$ python3 -q
>>> import numpy as np
>>> import numpy.linalg as la
>>> np.set_printoptions(precision=2, suppress=True, linewidth=160)
>>> M = np.load("a.npy")
>>> print(M)
[[  4.3   -3.15  -2.32  -7.61]
 [  3.85  -3.25  -2.3   -8.7 ]
 [  4.3   -2.62  -3.29  -9.75]
 [  1.91  -3.81  -1.96  -9.09]
 [  2.15  -1.4   -2.48 -10.29]
 [  1.53  -2.99  -2.35  -9.19]
 [  3.09  -2.52  -4.07  -8.9 ]
 [  2.12  -2.51  -3.08  -8.52]
 [  4.18  -2.08  -2.74  -9.06]
 [  1.1   -3.33  -3.97  -9.33]
 [  3.07  -3.56  -3.89  -8.49]
 [  3.86  -3.49  -4.36  -9.1 ]
 [  4.09  -2.63  -2.76  -8.83]
 [  2.27  -2.18  -3.58 -10.96]
 [  4.24  -3.2   -3.99  -8.04]
 [  1.12  -1.8   -3.24  -8.59]
 [  4.36  -2.17  -1.46  -8.87]
 [  2.69  -2.92  -2.92  -8.78]
 [  2.24  -2.86  -2.87  -8.83]]
>>> t3 = np.stack([M, 5 * M, M[::-1]])
>>> print(t3.shape)
(3, 19, 4)
>>> print(la.matrix_rank(t3))
[4 4 4]
>>> cen = (M - M.mean(axis=0)) / M.std(axis=0)
>>> print(np.argwhere(np.abs(cen) > 2))
[[ 4  1]
 [13  3]
 [16  2]]
>>> print(cen.std(axis=0))
[1. 1. 1. 1.]
>>> beta = la.lstsq(np.delete(cen, 3, axis=1), cen[:, 3])[0]
>>> print(round(float(1 - np.var(cen[:, 3] - np.delete(cen, 3, axis=1) @ beta)), 2))
0.26
>>> cen = M - M.mean(axis=0)
>>> evecs = la.svd(cen)[2][:1]
>>> out = cen - cen @ evecs.T @ evecs
>>> print(out.std(axis=0))
[0.25 0.61 0.77 0.63]
>>> print(round(la.norm(out) / la.norm(cen), 2))
0.72
>>> print(np.diag(evecs.T @ evecs))
[0.89 0.01 0.01 0.09]
>>> print(la.norm(out, axis=1).round(6).argmax())
13
>>> print((cen @ evecs.T).std(axis=0))
[1.16]
>>> x = np.array([1, 3, 3, 1])
>>> y = M @ x
>>> print(la.solve(M.T @ M, M.T @ y))
[1. 3. 3. 1.]
>>> print(la.lstsq(M, y)[0])
[1. 3. 3. 1.]
>>> print(np.round(la.pinv(M) @ M, 2) + 0)
[[1. 0. 0. 0.]
 [0. 1. 0. 0.]
 [0. 0. 1. 0.]
 [0. 0. 0. 1.]]
>>> rng = np.random.default_rng(60)
>>> y = y + 0.3 * rng.normal(size=19)
>>> print(y)
[-20.04 -21.61 -22.94 -24.87 -20.16 -23.36 -25.23 -22.65 -19.39 -29.85 -27.61 -28.72 -20.67 -25.88 -24.83 -22.38 -15.54 -23.36 -23.5 ]
>>> beta, *_ = la.lstsq(M, y)
>>> print(beta)
[0.98 3.02 2.78 1.05]
>>> print([round(float(la.norm(la.solve(M.T @ M + lam * np.eye(4), M.T @ y))), 2) for lam in (0, 1, 10, 100)])
[4.34, 4.11, 3.07, 2.2]
>>> print(beta.round())
[1. 3. 3. 1.]
>>> hat = M @ la.solve(M.T @ M, M.T)
>>> print(round(float(np.trace(hat)), 2))
4.0
>>> print(hat @ M[:, 0])
[4.3  3.85 4.3  1.91 2.15 1.53 3.09 2.12 4.18 1.1  3.07 3.86 4.09 2.27 4.24 1.12 4.36 2.69 2.24]
>>> print(np.round(la.eigvalsh(hat), 2) + 0)
[0. 0. 0. 0. 0. 0. 0. 0. 0. 0. 0. 0. 0. 0. 0. 1. 1. 1. 1.]
>>> mat = np.loadtxt("m.csv", delimiter=",")
>>> print(mat)
[[ 0.1  -0.7  -0.8   1.37]
 [ 0.2  -0.9   0.3   1.81]
 [-0.1   0.   -1.7  -0.02]
 [-0.7   0.4  -0.4  -0.81]
 [ 0.4   2.1  -0.3  -4.21]
 [-0.9  -0.2   0.7   0.4 ]
 [-0.5   0.8  -0.1  -1.52]
 [-0.3  -0.8   0.4   1.61]
 [-0.2  -1.7   1.2   3.37]
 [-0.7   0.8  -0.4  -1.71]
 [ 1.6   1.8  -0.2  -3.61]
 [ 1.5   1.1   0.5  -2.15]
 [ 0.1  -1.   -0.1   2.01]
 [-0.3  -1.    1.    1.97]
 [-0.4   0.6  -0.8  -1.23]
 [ 0.2  -0.6   0.5   1.2 ]
 [-0.1   0.7  -1.2  -1.38]
 [ 0.1   1.1  -0.7  -2.13]
 [ 1.1   0.5   0.8  -1.05]
 [-1.4   0.5   0.5  -1.03]
 [-1.   -0.7  -0.8   1.46]
 [ 2.7  -0.5   0.8   0.94]
 [ 2.4  -0.2  -0.2   0.35]
 [ 1.2   0.3   0.2  -0.57]
 [ 0.8   0.3   0.1  -0.62]
 [ 1.    0.4   0.5  -0.79]
 [-0.1   0.6   0.8  -1.08]]
>>> z = M[:, 0] > np.median(M[:, 0])
>>> f = M[z].mean(axis=0) - M[~z].mean(axis=0)
>>> print(np.round((((M - M.mean(axis=0)) @ f > 0) == z).mean(), 2))
0.95
>>> print(((M - M.mean(axis=0)) @ f > 0).astype(int))
[1 1 1 0 0 0 1 0 1 0 1 1 1 0 1 0 1 0 0]
>>> print(z.astype(int))
[1 1 1 0 0 0 1 0 1 0 0 1 1 0 1 0 1 0 0]
>>> print(np.argsort(-np.abs(f).round(6), kind="stable"))
[0 3 1 2]
